$ python3 -q
>>> import numpy as np
>>> from numpy import linalg as LA
>>> np.set_printoptions(precision=1, suppress=True, linewidth=120, floatmode="fixed")
>>> tidy = lambda a: np.round(a, 1) + 0
>>> m1 = np.loadtxt("mat.csv", delimiter=",")
>>> m1
array([[ 3.6,  4.0,  1.6,  2.3],
       [ 1.2,  3.1,  1.4,  3.0],
       [ 2.7,  0.9, -0.2,  2.7],
       [ 3.7,  3.2,  0.2,  3.2],
       [ 3.4,  3.3, -1.3,  3.6],
       [ 3.1,  4.2,  0.9,  2.6],
       [ 2.4,  4.2, -0.5,  2.3],
       [ 2.3,  3.6,  0.0,  3.3],
       [ 1.2,  4.2, -1.0,  3.4],
       [ 4.3,  3.5,  0.0,  2.3],
       [ 1.3,  5.3,  0.6,  2.1]])
>>> cen = m1 - m1.mean(axis=0)
>>> left, sigma, Vh = LA.svd(cen, full_matrices=False)
>>> tidy(sigma)
array([3.9, 3.2, 2.8, 1.3])
>>> np.searchsorted(np.cumsum(sigma ** 2) / (sigma ** 2).sum(), 0.9) + 1
np.int64(3)
>>> print(tidy(cen.mean(axis=0)))
[0.0 0.0 0.0 0.0]
>>> tidy(sigma ** 2 / (sigma ** 2).sum())
array([0.4, 0.3, 0.2, 0.0])
>>> tidy(Vh[0] * np.sign(Vh[0, np.abs(Vh[0]).argmax()]))
array([-0.6,  0.7,  0.2, -0.1])
>>> cen = m1 - m1.mean(axis=0)
>>> vecs = LA.svd(cen)[2][:1]
>>> other = cen - cen @ vecs.T @ vecs
>>> print(LA.norm(other, axis=1).round(6).argmax())
0
>>> print(tidy(np.diag(vecs.T @ vecs)))
[0.4 0.5 0.0 0.0]
>>> x = np.array([2, 1, 0, 1])
>>> rhs = m1 @ x
>>> tidy(rhs)
array([13.5,  8.5,  9.0, 13.8, 13.7, 13.0, 11.3, 11.5, 10.0, 14.4, 10.0])
>>> print(tidy(LA.lstsq(m1, rhs)[0]))
[2.0 1.0 0.0 1.0]
>>> rng = np.random.default_rng(425)
>>> rhs = rhs + 0.3 * rng.normal(size=11)
>>> tidy(rhs)
array([14.0,  8.3,  9.2, 13.5, 13.4, 13.2, 11.0, 11.6, 10.3, 14.9,  9.6])
>>> b, *_ = LA.lstsq(m1, rhs)
>>> tidy(m1.T @ (rhs - m1 @ b))
array([0.0, 0.0, 0.0, 0.0])
>>> print(b.round())
[2.0 1.0 0.0 1.0]
>>> t = np.radians(135)
>>> r_ = np.eye(4)
>>> r_[2, 2] = r_[0, 0] = np.cos(t)
>>> r_[2, 0], r_[0, 2] = -np.sin(t), np.sin(t)
>>> tidy(r_)
array([[-0.7,  0.0,  0.7,  0.0],
       [ 0.0,  1.0,  0.0,  0.0],
       [-0.7,  0.0, -0.7,  0.0],
       [ 0.0,  0.0,  0.0,  1.0]])
>>> other = m1 @ r_.T
>>> np.allclose(m1 @ m1.T, other @ other.T)
True
>>> tidy(LA.svd(m1, compute_uv=False)), tidy(LA.svd(other, compute_uv=False))
(array([17.7,  3.9,  3.1,  2.1]), array([17.7,  3.9,  3.1,  2.1]))
>>> tidy(other)
array([[-1.4,  4.0, -3.7,  2.3],
       [ 0.1,  3.1, -1.8,  3.0],
       [-2.1,  0.9, -1.8,  2.7],
       [-2.5,  3.2, -2.8,  3.2],
       [-3.3,  3.3, -1.5,  3.6],
       [-1.6,  4.2, -2.8,  2.6],
       [-2.1,  4.2, -1.3,  2.3],
       [-1.6,  3.6, -1.6,  3.3],
       [-1.6,  4.2, -0.1,  3.4],
       [-3.0,  3.5, -3.0,  2.3],
       [-0.5,  5.3, -1.3,  2.1]])
>>> np.allclose(LA.norm(m1, axis=1), LA.norm(other, axis=1))
True
>>> tidy(np.abs(other - m1).max(axis=0))
array([7.3, 0.0, 5.3, 0.0])
>>> K = np.load("data.npy")
>>> tidy(K)
array([[ 1.0,  0.0,  0.0,  0.0,  0.0,  0.0,  0.0,  0.0,  0.0,  0.0,  0.0,  0.0,  0.0,  0.0,  0.0],
       [ 0.0,  1.0,  0.0,  0.0,  0.0,  0.0,  0.0,  0.0,  0.0,  0.0,  0.0,  0.0,  0.0,  0.0,  0.0],
       [ 0.0,  0.0,  1.0,  0.0,  0.0,  0.0,  0.0,  0.0,  0.0,  0.0,  0.0,  0.0,  0.0,  0.0,  0.0],
       [ 0.0,  0.0,  0.0,  1.0,  0.0,  0.0,  0.0,  0.0,  0.0,  0.0,  0.0,  0.0,  0.0,  0.0,  0.0],
       [ 0.0,  0.0,  0.0,  0.0,  0.7,  0.7,  0.0,  0.0,  0.0,  0.0,  0.0,  0.0,  0.0,  0.0,  0.0],
       [ 0.0,  0.0,  0.0,  0.0, -0.7,  0.7,  0.0,  0.0,  0.0,  0.0,  0.0,  0.0,  0.0,  0.0,  0.0],
       [ 0.0,  0.0,  0.0,  0.0,  0.0,  0.0,  1.0,  0.0,  0.0,  0.0,  0.0,  0.0,  0.0,  0.0,  0.0],
       [ 0.0,  0.0,  0.0,  0.0,  0.0,  0.0,  0.0,  1.0,  0.0,  0.0,  0.0,  0.0,  0.0,  0.0,  0.0],
       [ 0.0,  0.0,  0.0,  0.0,  0.0,  0.0,  0.0,  0.0,  1.0,  0.0,  0.0,  0.0,  0.0,  0.0,  0.0],
       [ 0.0,  0.0,  0.0,  0.0,  0.0,  0.0,  0.0,  0.0,  0.0,  1.0,  0.0,  0.0,  0.0,  0.0,  0.0],
       [ 0.0,  0.0,  0.0,  0.0,  0.0,  0.0,  0.0,  0.0,  0.0,  0.0,  1.0,  0.0,  0.0,  0.0,  0.0],
       [ 0.0,  0.0,  0.0,  0.0,  0.0,  0.0,  0.0,  0.0,  0.0,  0.0,  0.0,  1.0,  0.0,  0.0,  0.0],
       [ 0.0,  0.0,  0.0,  0.0,  0.0,  0.0,  0.0,  0.0,  0.0,  0.0,  0.0,  0.0,  1.0,  0.0,  0.0],
       [ 0.0,  0.0,  0.0,  0.0,  0.0,  0.0,  0.0,  0.0,  0.0,  0.0,  0.0,  0.0,  0.0,  1.0,  0.0],
       [ 0.0,  0.0,  0.0,  0.0,  0.0,  0.0,  0.0,  0.0,  0.0,  0.0,  0.0,  0.0,  0.0,  0.0,  1.0]])
>>> # splits into 14 blocks
>>> K[:, 8] @ K[:, 4]
np.float64(0.0)
>>> print(tidy(LA.svd(K, compute_uv=False)))
[1.0 1.0 1.0 1.0 1.0 1.0 1.0 1.0 1.0 1.0 1.0 1.0 1.0 1.0 1.0]
>>> tidy(LA.norm(K, axis=0))
array([1.0, 1.0, 1.0, 1.0, 1.0, 1.0, 1.0, 1.0, 1.0, 1.0, 1.0, 1.0, 1.0, 1.0, 1.0])
>>> np.flatnonzero(LA.matrix_power((K != 0) + (K.T != 0) + np.eye(15), 15)[5])
array([4, 5])
>>> x = np.array([-1, -1, 3, -3, 5, -1, -1, 4, 2, 4, 4, 3, 4, -3, -5])
>>> tidy(LA.norm(x)), tidy(LA.norm(K @ x))
(np.float64(12.6), np.float64(12.6))
>>> tidy(LA.det(K))
np.float64(1.0)
>>> print([p for p in range(1, 25) if np.allclose(LA.matrix_power(K, p), np.eye(15))])
[8, 16, 24]
>>> tidy(np.abs(LA.eigvals(K)))
array([1.0, 1.0, 1.0, 1.0, 1.0, 1.0, 1.0, 1.0, 1.0, 1.0, 1.0, 1.0, 1.0, 1.0, 1.0])
>>> K.T @ (K @ x)
array([-1.0, -1.0,  3.0, -3.0,  5.0, -1.0, -1.0,  4.0,  2.0,  4.0,  4.0,  3.0,  4.0, -3.0, -5.0])
>>> t = np.deg2rad(135)
>>> W0 = np.eye(15)
>>> W0[np.ix_([4, 14], [4, 14])] = [[np.cos(t), -np.sin(t)], [np.sin(t), np.cos(t)]]
>>> tidy(W0)
array([[ 1.0,  0.0,  0.0,  0.0,  0.0,  0.0,  0.0,  0.0,  0.0,  0.0,  0.0,  0.0,  0.0,  0.0,  0.0],
       [ 0.0,  1.0,  0.0,  0.0,  0.0,  0.0,  0.0,  0.0,  0.0,  0.0,  0.0,  0.0,  0.0,  0.0,  0.0],
       [ 0.0,  0.0,  1.0,  0.0,  0.0,  0.0,  0.0,  0.0,  0.0,  0.0,  0.0,  0.0,  0.0,  0.0,  0.0],
       [ 0.0,  0.0,  0.0,  1.0,  0.0,  0.0,  0.0,  0.0,  0.0,  0.0,  0.0,  0.0,  0.0,  0.0,  0.0],
       [ 0.0,  0.0,  0.0,  0.0, -0.7,  0.0,  0.0,  0.0,  0.0,  0.0,  0.0,  0.0,  0.0,  0.0, -0.7],
       [ 0.0,  0.0,  0.0,  0.0,  0.0,  1.0,  0.0,  0.0,  0.0,  0.0,  0.0,  0.0,  0.0,  0.0,  0.0],
       [ 0.0,  0.0,  0.0,  0.0,  0.0,  0.0,  1.0,  0.0,  0.0,  0.0,  0.0,  0.0,  0.0,  0.0,  0.0],
       [ 0.0,  0.0,  0.0,  0.0,  0.0,  0.0,  0.0,  1.0,  0.0,  0.0,  0.0,  0.0,  0.0,  0.0,  0.0],
       [ 0.0,  0.0,  0.0,  0.0,  0.0,  0.0,  0.0,  0.0,  1.0,  0.0,  0.0,  0.0,  0.0,  0.0,  0.0],
       [ 0.0,  0.0,  0.0,  0.0,  0.0,  0.0,  0.0,  0.0,  0.0,  1.0,  0.0,  0.0,  0.0,  0.0,  0.0],
       [ 0.0,  0.0,  0.0,  0.0,  0.0,  0.0,  0.0,  0.0,  0.0,  0.0,  1.0,  0.0,  0.0,  0.0,  0.0],
       [ 0.0,  0.0,  0.0,  0.0,  0.0,  0.0,  0.0,  0.0,  0.0,  0.0,  0.0,  1.0,  0.0,  0.0,  0.0],
       [ 0.0,  0.0,  0.0,  0.0,  0.0,  0.0,  0.0,  0.0,  0.0,  0.0,  0.0,  0.0,  1.0,  0.0,  0.0],
       [ 0.0,  0.0,  0.0,  0.0,  0.0,  0.0,  0.0,  0.0,  0.0,  0.0,  0.0,  0.0,  0.0,  1.0,  0.0],
       [ 0.0,  0.0,  0.0,  0.0,  0.7,  0.0,  0.0,  0.0,  0.0,  0.0,  0.0,  0.0,  0.0,  0.0, -0.7]])
>>> # splits into 14 blocks
>>> x = np.array([1, -2, -2, -2, 1, -1, 2, 0, -1, -2, -2, -1, -2, -2, 2])
>>> tidy(W0 @ np.eye(15)[4])
array([ 0.0,  0.0,  0.0,  0.0, -0.7,  0.0,  0.0,  0.0,  0.0,  0.0,  0.0,  0.0,  0.0,  0.0,  0.7])
>>> tidy(W0 @ (2 * x))
array([ 2.0, -4.0, -4.0, -4.0, -4.2, -2.0,  4.0,  0.0, -2.0, -4.0, -4.0, -2.0, -4.0, -4.0, -1.4])
>>> LA.norm(W0 @ x) <= LA.norm(W0, 2) * LA.norm(x) + 1e-9
np.True_
>>> tidy(W0 @ np.ones(15))
array([ 1.0,  1.0,  1.0,  1.0, -1.4,  1.0,  1.0,  1.0,  1.0,  1.0,  1.0,  1.0,  1.0,  1.0,  0.0])
